>>> import numpy as np
>>> np.set_printoptions(precision=3, suppress=True, linewidth=100, floatmode="fixed")
>>> rnd = lambda a: np.round(a, 3) + 0
>>> feats = np.load("arr.npy")
>>> print(feats)
[[ 0  0  0  1 -3]
 [ 0  0  3  2  0]
 [-1  0  2 -3 -1]
 [ 2 -2  0  1 -3]
 [-3  0 -3  3  2]]
>>> x0 = np.array([4, -5, -1, 3, 3])
>>> target = feats @ x0
>>> print(target)
[ -6   3 -18  12   6]
>>> print(rnd(np.linalg.solve(feats, -2 * target)))
[-8.000 10.000  2.000 -6.000 -6.000]
>>> rnd(np.linalg.solve(feats, target))
array([ 4.000, -5.000, -1.000,  3.000,  3.000])
>>> print(rnd(np.linalg.solve(feats.T, feats[1])))
[0.000 1.000 0.000 0.000 0.000]
>>> rnd(np.linalg.det(feats))
np.float64(-354.0)
>>> print(np.allclose(feats, feats.T))
False
>>> (feats + feats.T) / 2
array([[ 0.000,  0.000, -0.500,  1.500, -3.000],
       [ 0.000,  0.000,  1.500,  0.000,  0.000],
       [-0.500,  1.500,  2.000, -1.500, -2.000],
       [ 1.500,  0.000, -1.500,  1.000,  0.000],
       [-3.000,  0.000, -2.000,  0.000,  2.000]])
>>> feats.inv()
Traceback (most recent call last):
  File "<python-input-14>", line 1, in <module>
    feats.inv()
    ^^^^^^^^^
AttributeError: 'numpy.ndarray' object has no attribute 'inv'
>>> rng = np.random.default_rng(793113)
>>> labels = rng.permutation(5)
>>> labels
array([2, 4, 1, 3, 0])
>>> out = feats[labels][:, labels]
>>> print(out)
[[ 2 -1  0 -3 -1]
 [-3  2  0  3 -3]
 [ 3  0  0  2  0]
 [ 0 -3 -2  1  2]
 [ 0 -3  0  1  0]]
>>> np.allclose(out, feats)
False
